% python3 -q
>>> import numpy as np
>>> from numpy import linalg as LA
>>> np.set_printoptions(precision=3, suppress=True, linewidth=100, legacy="1.25")
>>> feats = np.load("arr.npy")
>>> print(feats)
[[ 4  3  2  3  4]
 [-2 -3  1 -1  3]
 [ 2 -2 -2  2  0]
 [-2 -3  1 -1  3]
 [ 0  0  0  0  0]
 [ 5  1  0  3  3]
 [-3  2  3 -2 -3]
 [ 3 -2  1  2  6]
 [ 3  3  2  1  3]
 [ 3  3  2  1  3]
 [-3 -3  2 -1  0]
 [-2 -3  1 -1  3]
 [ 0  0  4  0  3]
 [ 5  1  0  3  3]
 [ 2 -2 -2  2  0]
 [ 0 -5 -1  1  3]
 [ 0  0  0  0  0]]
>>> Q, evecs = LA.qr(feats[:, :1])[0], LA.qr(feats[:, 1:])[0]
>>> s = LA.svd(Q.T @ evecs, compute_uv=False)
>>> print(s)
[0.992]
>>> print(round(float(LA.norm(Q @ Q.T - evecs @ evecs.T, 2)), 3))
1.0
>>> print(np.degrees(np.arccos(s.clip(0, 1))))
[7.343]
>>> rng = np.random.default_rng(162)
>>> lab = rng.permutation(5)
>>> other = feats[:, lab] * rng.choice([-1, 1], 5)
>>> print(other)
[[-4  3  4  2  3]
 [-3 -1 -2  1 -3]
 [ 0  2  2 -2 -2]
 [-3 -1 -2  1 -3]
 [ 0  0  0  0  0]
 [-3  3  5  0  1]
 [ 3 -2 -3  3  2]
 [-6  2  3  1 -2]
 [-3  1  3  2  3]
 [-3  1  3  2  3]
 [ 0 -1 -3  2 -3]
 [-3 -1 -2  1 -3]
 [-3  0  0  4  0]
 [-3  3  5  0  1]
 [ 0  2  2 -2 -2]
 [-3  1  0 -1 -5]
 [ 0  0  0  0  0]]
>>> Uu, _, Vh = LA.svd(feats.T @ other)
>>> print(np.round(Uu @ Vh, 3) + 0)
[[ 0.  0.  1.  0.  0.]
 [ 0.  0.  0.  0.  1.]
 [ 0.  0.  0.  1.  0.]
 [ 0.  1.  0.  0.  0.]
 [-1.  0.  0.  0.  0.]]
>>> print(np.round(LA.lstsq(feats, other)[0], 3) + 0)
[[ 0.  0.  1.  0.  0.]
 [ 0.  0.  0.  0.  1.]
 [ 0.  0.  0.  1.  0.]
 [ 0.  1.  0.  0.  0.]
 [-1.  0.  0.  0.  0.]]
>>> arr = np.array([[3, 1, 3], [2, 1, 0], [0, 3, 2]])
>>> print(arr)
[[3 1 3]
 [2 1 0]
 [0 3 2]]
>>> Uu, s, Vh = LA.svd(arr, full_matrices=False)
>>> print(np.round(Vh @ Vh.T, 3) + 0)
[[1. 0. 0.]
 [0. 1. 0.]
 [0. 0. 1.]]
>>> print(np.abs(Uu[:, 0]).round(6).argmax())
0
>>> print(np.round(Uu.T @ arr @ Vh.T, 3) + 0)
[[5.283 0.    0.   ]
 [0.    2.657 0.   ]
 [0.    0.    1.425]]
>>> print(np.allclose(Uu * s @ Vh, arr))
True
>>> print(np.cumsum(s ** 2) / np.sum(s ** 2))
[0.754 0.945 1.   ]
>>> other = arr[0, 0] * arr[1:] - np.outer(arr[1:, 0], arr[0])
>>> print(other)
[[ 0  1 -6]
 [ 0  9  6]]
>>> print(LA.matrix_rank(other), LA.matrix_rank(arr))
2 3
>>> print(arr[:, 0] / arr[0, 0])
[1.    0.667 0.   ]
>>> t3 = np.stack([arr, 5 * arr, arr[::-1]])
>>> print((t3 @ arr.T).shape)
(3, 3, 3)
>>> print(t3.sum(axis=0))
[[18  9 20]
 [14  7  0]
 [ 3 19 15]]
>>> print(t3.shape)
(3, 3, 3)
>>> other = np.array([[1, 1, 2], [0, 2, 2], [0, 2, 1]])
>>> print(np.einsum("ij,ij->i", arr, arr))
[19  5 13]
>>> print(np.einsum("ik,kj->ji", arr, other))
[[ 3  2  0]
 [11  4 10]
 [11  6  8]]
>>> x0 = np.array([1, -1, 2])
>>> target = arr @ x0
>>> print(target)
[8 1 1]
>>> print(LA.solve(arr, target + arr[:, 0]))
[ 2. -1.  2.]
>>> print(LA.solve(arr, target))
[ 1. -1.  2.]
>>> print(LA.solve(arr, 5 * target))
[ 5. -5. 10.]
>>> J = np.array([[4, 2, -1], [1, -1, -4]])
>>> other = J / LA.norm(J, axis=1, keepdims=True)
>>> gram = other @ other.T
>>> print((np.abs(gram) > 0.9).astype(int))
[[1 0]
 [0 1]]
>>> print(gram)
[[1.    0.309]
 [0.309 1.   ]]
>>> print(gram[0])
[1.    0.309]
>>> print(np.round(np.degrees(np.arccos(np.clip(gram[0, 1], -1, 1))), 3))
72.025
